% ipython --no-banner

In [1]: import numpy as np

In [2]: from numpy import linalg as LA

In [3]: np.set_printoptions(precision=1, suppress=True, linewidth=100)

In [4]: rd = lambda a: np.round(a, 1) + 0

In [5]: feats = np.tril(np.array([[0, -2, 0, 2], [-1, 2, -1, 2], [2, 2, 1, 0], [2, -2, 0, -2]]), -1) + np.eye(4, dtype=int)

In [6]: feats
Out[6]: 
array([[ 1,  0,  0,  0],
       [-1,  1,  0,  0],
       [ 2,  2,  1,  0],
       [ 2, -2,  0,  1]])

In [7]: # triangular, det is the product of the diagonal

In [8]: LA.matrix_power(feats - np.diag(np.diag(feats)), 4)
Out[8]: 
array([[0, 0, 0, 0],
       [0, 0, 0, 0],
       [0, 0, 0, 0],
       [0, 0, 0, 0]])

In [9]: [int(LA.matrix_rank(LA.matrix_power(feats, p))) for p in range(1, 5)]
Out[9]: [4, 4, 4, 4]

In [10]: np.prod(np.diag(feats)), rd(LA.det(feats))
Out[10]: (np.int64(1), np.float64(1.0))

In [11]: W0 = np.minimum.outer(np.arange(1, 12), np.arange(1, 12)) * -3

In [12]: W0
Out[12]: 
array([[ -3,  -3,  -3,  -3,  -3,  -3,  -3,  -3,  -3,  -3,  -3],
       [ -3,  -6,  -6,  -6,  -6,  -6,  -6,  -6,  -6,  -6,  -6],
       [ -3,  -6,  -9,  -9,  -9,  -9,  -9,  -9,  -9,  -9,  -9],
       [ -3,  -6,  -9, -12, -12, -12, -12, -12, -12, -12, -12],
       [ -3,  -6,  -9, -12, -15, -15, -15, -15, -15, -15, -15],
       [ -3,  -6,  -9, -12, -15, -18, -18, -18, -18, -18, -18],
       [ -3,  -6,  -9, -12, -15, -18, -21, -21, -21, -21, -21],
       [ -3,  -6,  -9, -12, -15, -18, -21, -24, -24, -24, -24],
       [ -3,  -6,  -9, -12, -15, -18, -21, -24, -27, -27, -27],
       [ -3,  -6,  -9, -12, -15, -18, -21, -24, -27, -30, -30],
       [ -3,  -6,  -9, -12, -15, -18, -21, -24, -27, -30, -33]])

In [13]: # equal to its transpose

In [14]: vec = np.array([2, 2, 1, 2, 0, 2, 2, 3, 0, 0, 0])

In [15]: W0 @ np.ones(11)
Out[15]: array([ -33.,  -63.,  -90., -114., -135., -153., -168., -180., -189., -195., -198.])

In [16]: (W0 * vec).sum(axis=1)
Out[16]: array([ -42,  -78, -108, -135, -156, -177, -192, -201, -201, -201, -201])

In [17]: W0 @ np.eye(11)[8]
Out[17]: array([ -3.,  -6.,  -9., -12., -15., -18., -21., -24., -27., -27., -27.])

In [18]: (W0 @ vec).argmax()
Out[18]: np.int64(0)

In [19]: LA.norm(W0 @ vec) <= LA.norm(W0, 2) * LA.norm(vec) + 1e-9
Out[19]: np.True_

In [20]: W0 @ (2 * vec)
Out[20]: array([ -84, -156, -216, -270, -312, -354, -384, -402, -402, -402, -402])

In [21]: W0 * vec
Out[21]: 
array([[ -6,  -6,  -3,  -6,   0,  -6,  -6,  -9,   0,   0,   0],
       [ -6, -12,  -6, -12,   0, -12, -12, -18,   0,   0,   0],
       [ -6, -12,  -9, -18,   0, -18, -18, -27,   0,   0,   0],
       [ -6, -12,  -9, -24,   0, -24, -24, -36,   0,   0,   0],
       [ -6, -12,  -9, -24,   0, -30, -30, -45,   0,   0,   0],
       [ -6, -12,  -9, -24,   0, -36, -36, -54,   0,   0,   0],
       [ -6, -12,  -9, -24,   0, -36, -42, -63,   0,   0,   0],
       [ -6, -12,  -9, -24,   0, -36, -42, -72,   0,   0,   0],
       [ -6, -12,  -9, -24,   0, -36, -42, -72,   0,   0,   0],
       [ -6, -12,  -9, -24,   0, -36, -42, -72,   0,   0,   0],
       [ -6, -12,  -9, -24,   0, -36, -42, -72,   0,   0,   0]])

In [22]: rd(np.abs(LA.eigvals(W0)).max())
Out[22]: np.float64(161.0)

In [23]: np.allclose(W0 @ W0.T, W0.T @ W0)
Out[23]: True

In [24]: LA.matrix_power(W0, 3)
Out[24]: 
array([[ -13662,  -27027,  -39825,  -51813,  -62775,  -72522,  -80892,  -87750,  -92988,  -96525,
         -98307],
       [ -27027,  -53487,  -78840, -102600, -124335, -143667, -160272, -173880, -184275, -191295,
        -194832],
       [ -39825,  -78840, -116262, -151362, -183492, -212085, -236655, -256797, -272187, -282582,
        -287820],
       [ -51813, -102600, -151362, -197154, -239112, -276480, -308610, -334962, -355104, -368712,
        -375570],
       [ -62775, -124335, -183492, -239112, -290142, -335637, -374787, -406917, -431487, -448092,
        -456462],
       [ -72522, -143667, -212085, -276480, -335637, -388449, -433944, -471312, -499905, -519237,
        -528984],
       [ -80892, -160272, -236655, -308610, -374787, -433944, -484974, -526932, -559062, -580797,
        -591759],
       [ -87750, -173880, -256797, -334962, -406917, -471312, -526932, -572724, -607824, -631584,
        -643572],
       [ -92988, -184275, -272187, -355104, -431487, -499905, -559062, -607824, -645246, -670599,
        -683397],
       [ -96525, -191295, -282582, -368712, -448092, -519237, -580797, -631584, -670599, -697059,
        -710424],
       [ -98307, -194832, -287820, -375570, -456462, -528984, -591759, -643572, -683397, -710424,
        -724086]])

In [25]: W0 @ W0
Out[25]: 
array([[  99,  189,  270,  342,  405,  459,  504,  540,  567,  585,  594],
       [ 189,  369,  531,  675,  801,  909,  999, 1071, 1125, 1161, 1179],
       [ 270,  531,  774,  990, 1179, 1341, 1476, 1584, 1665, 1719, 1746],
       [ 342,  675,  990, 1278, 1530, 1746, 1926, 2070, 2178, 2250, 2286],
       [ 405,  801, 1179, 1530, 1845, 2115, 2340, 2520, 2655, 2745, 2790],
       [ 459,  909, 1341, 1746, 2115, 2439, 2709, 2925, 3087, 3195, 3249],
       [ 504,  999, 1476, 1926, 2340, 2709, 3024, 3276, 3465, 3591, 3654],
       [ 540, 1071, 1584, 2070, 2520, 2925, 3276, 3564, 3780, 3924, 3996],
       [ 567, 1125, 1665, 2178, 2655, 3087, 3465, 3780, 4023, 4185, 4266],
       [ 585, 1161, 1719, 2250, 2745, 3195, 3591, 3924, 4185, 4365, 4455],
       [ 594, 1179, 1746, 2286, 2790, 3249, 3654, 3996, 4266, 4455, 4554]])

In [26]: (W0 + W0.T) / 2
Out[26]: 
array([[ -3.,  -3.,  -3.,  -3.,  -3.,  -3.,  -3.,  -3.,  -3.,  -3.,  -3.],
       [ -3.,  -6.,  -6.,  -6.,  -6.,  -6.,  -6.,  -6.,  -6.,  -6.,  -6.],
       [ -3.,  -6.,  -9.,  -9.,  -9.,  -9.,  -9.,  -9.,  -9.,  -9.,  -9.],
       [ -3.,  -6.,  -9., -12., -12., -12., -12., -12., -12., -12., -12.],
       [ -3.,  -6.,  -9., -12., -15., -15., -15., -15., -15., -15., -15.],
       [ -3.,  -6.,  -9., -12., -15., -18., -18., -18., -18., -18., -18.],
       [ -3.,  -6.,  -9., -12., -15., -18., -21., -21., -21., -21., -21.],
       [ -3.,  -6.,  -9., -12., -15., -18., -21., -24., -24., -24., -24.],
       [ -3.,  -6.,  -9., -12., -15., -18., -21., -24., -27., -27., -27.],
       [ -3.,  -6.,  -9., -12., -15., -18., -21., -24., -27., -30., -30.],
       [ -3.,  -6.,  -9., -12., -15., -18., -21., -24., -27., -30., -33.]])

In [27]: np.allclose(W0, W0.T)
Out[27]: True

In [28]: np.trace(W0)
Out[28]: np.int64(-198)

In [29]: w, V = LA.eig(feats)

In [30]: rd(np.sort(LA.eigvals(feats.T)))
Out[30]: array([1., 1., 1., 1.])

In [31]: rd(np.sort(LA.eigvals(feats @ feats)))
Out[31]: array([1., 1., 1., 1.])

In [32]: arr = np.loadtxt("mat.csv", delimiter=",")

In [33]: arr
Out[33]: 
array([[1., 0., 0., 0., 0., 0., 0.],
       [0., 1., 0., 0., 0., 0., 0.],
       [3., 1., 1., 0., 0., 0., 0.],
       [2., 1., 2., 1., 0., 0., 0.],
       [1., 0., 0., 1., 1., 0., 0.],
       [3., 0., 2., 2., 0., 1., 0.],
       [1., 2., 3., 1., 2., 3., 1.]])

In [34]: Y = LA.inv(arr)

In [35]: rd(Y)
Out[35]: 
array([[  1.,   0.,   0.,   0.,   0.,   0.,   0.],
       [  0.,   1.,   0.,   0.,   0.,   0.,   0.],
       [ -3.,  -1.,   1.,   0.,   0.,   0.,   0.],
       [  4.,   1.,  -2.,   1.,   0.,   0.,   0.],
       [ -5.,  -1.,   2.,  -1.,   1.,   0.,   0.],
       [ -5.,   0.,   2.,  -2.,   0.,   1.,   0.],
       [ 29.,   2., -11.,   7.,  -2.,  -3.,   1.]])

In [36]: np.allclose(Y, arr.T)
Out[36]: False

In [37]: rd(LA.inv(Y))
Out[37]: 
array([[1., 0., 0., 0., 0., 0., 0.],
       [0., 1., 0., 0., 0., 0., 0.],
       [3., 1., 1., 0., 0., 0., 0.],
       [2., 1., 2., 1., 0., 0., 0.],
       [1., 0., 0., 1., 1., 0., 0.],
       [3., 0., 2., 2., 0., 1., 0.],
       [1., 2., 3., 1., 2., 3., 1.]])

In [38]: rd(LA.det(arr) * LA.det(Y))
Out[38]: np.float64(1.0)

In [39]: (np.abs(Y) > 1e-9).astype(int)
Out[39]: 
array([[1, 0, 0, 0, 0, 0, 0],
       [0, 1, 0, 0, 0, 0, 0],
       [1, 1, 1, 0, 0, 0, 0],
       [1, 1, 1, 1, 0, 0, 0],
       [1, 1, 1, 1, 1, 0, 0],
       [1, 0, 1, 1, 0, 1, 0],
       [1, 1, 1, 1, 1, 1, 1]])

In [40]: Uu, s, Vh = LA.svd(arr)

In [41]: np.argmax(s[:-1] / (s[1:] + 1e-6)) + 1
Out[41]: np.int64(6)

In [42]: Y = Uu[:, :6] @ np.diag(s[:6]) @ Vh[:6]

In [43]: rd(LA.norm(arr - Y) / LA.norm(arr))
Out[43]: np.float64(0.0)

In [44]: f = np.array([6, 9, 6, -3, -5, 8, -5, 3, -3, 0, 3])

In [45]: Y = W0 + np.outer(f, np.eye(11)[9])

In [46]: LA.matrix_rank(Y - W0)
Out[46]: np.int64(1)

In [47]: rd(LA.det(Y) / LA.det(W0)), rd(1 + LA.solve(W0, f)[9])
Out[47]: (np.float64(1.0), np.float64(1.0))

In [48]: LA.matrix_rank(LA.inv(Y) - LA.inv(W0), tol=1e-8)
Out[48]: np.int64(1)

In [49]: vec = np.array([0, -1, 2, 1, 0, 1, 2])

In [50]: rhs = arr @ vec

In [51]: beta, lr = np.zeros(7), 1 / LA.norm(arr, 2) ** 2

In [52]: for i in range(4):
    ...:     beta -= lr * arr.T @ (arr @ beta - rhs)
    ...:     if i % 1 == 0: print(i, round(LA.norm(arr @ beta - rhs), 1))
    ...: 
0 3.9
1 3.4
2 3.1
3 2.8

In [53]: rd(LA.cond(arr))
Out[53]: np.float64(244.7)

In [54]: vec = np.array([0, 3, 1, 2, 2, 3, 0])

In [55]: a = np.maximum(arr @ vec, 0)

In [56]: np.flatnonzero(a > 1e-9)
Out[56]: array([1, 2, 3, 4, 5, 6])

In [57]: np.maximum(arr @ vec, 0) - np.maximum(-arr @ vec, 0)
Out[57]: array([ 0.,  3.,  4.,  7.,  4.,  9., 24.])

In [58]: arr.T @ a
Out[58]: array([ 81.,  62., 108.,  53.,  52.,  81.,  24.])

In [59]: arr * (a > 1e-9)[:, None]
Out[59]: 
array([[0., 0., 0., 0., 0., 0., 0.],
       [0., 1., 0., 0., 0., 0., 0.],
       [3., 1., 1., 0., 0., 0., 0.],
       [2., 1., 2., 1., 0., 0., 0.],
       [1., 0., 0., 1., 1., 0., 0.],
       [3., 0., 2., 2., 0., 1., 0.],
       [1., 2., 3., 1., 2., 3., 1.]])

In [60]: data = np.load("x.npy")

In [61]: data
Out[61]: 
array([[ 9,  0,  0,  0,  0,  7, -1,  0,  8,  0],
       [ 0,  6,  5,  5,  0,  0,  0,  2,  0,  9],
       [ 0, -5,  9,  9,  2,  0,  0,  4,  0,  6],
       [ 0, -9,  0,  2,  2,  0,  0, -8,  0,  1],
       [ 0,  7,  9, -6, -8,  0,  0, -2,  0, -8],
       [ 0,  0,  0,  0,  0,  6, -8,  0, -3,  0],
       [ 8,  0,  0,  0,  0, -1, -6,  0, -4,  0],
       [ 0,  9,  1, -6,  1,  0,  0,  3,  0,  6],
       [-3,  0,  0,  0,  0, -5,  8,  0, -1,  0],
       [ 0, -8,  1, -3, -2,  0,  0,  6,  0,  0]])

In [62]: # 2 blocks once reordered

In [63]: np.flatnonzero(LA.matrix_power((data != 0) + (data.T != 0) + np.eye(10), 10)[7])
Out[63]: array([1, 2, 3, 4, 7, 9])

In [64]: data @ data
Out[64]: 
array([[  49,    0,    0,    0,    0,   66,    5,    0,   47,    0],
       [   0,  -88,   86,   46,    4,    0,    0,   52,    0,  101],
       [   0, -154,   84,   20,   12,    0,    0,   -2,    0,   26],
       [   0, -138,  -34,   -8,  -22,    0,    0,  -56,    0, -143],
       [   0,   41,   34,  188,   84,    0,    0,   60,    0,  163],
       [ -55,    0,    0,    0,    0,   59,  -24,    0,   17,    0],
       [  36,    0,    0,    0,    0,   76,    4,    0,   95,    0],
       [   0,   89,   72,    0,  -27,    0,    0,  113,    0,   91],
       [  40,    0,    0,    0,    0,  -54,  -13,    0,  -40,    0],
       [   0,   14,  -43,  -61,   18,    0,    0,   34,    0,  -17]])

In [65]: (LA.matrix_power((data != 0) + (data.T != 0) + np.eye(10), 10) > 0).astype(int)
Out[65]: 
array([[1, 0, 0, 0, 0, 1, 1, 0, 1, 0],
       [0, 1, 1, 1, 1, 0, 0, 1, 0, 1],
       [0, 1, 1, 1, 1, 0, 0, 1, 0, 1],
       [0, 1, 1, 1, 1, 0, 0, 1, 0, 1],
       [0, 1, 1, 1, 1, 0, 0, 1, 0, 1],
       [1, 0, 0, 0, 0, 1, 1, 0, 1, 0],
       [1, 0, 0, 0, 0, 1, 1, 0, 1, 0],
       [0, 1, 1, 1, 1, 0, 0, 1, 0, 1],
       [1, 0, 0, 0, 0, 1, 1, 0, 1, 0],
       [0, 1, 1, 1, 1, 0, 0, 1, 0, 1]])
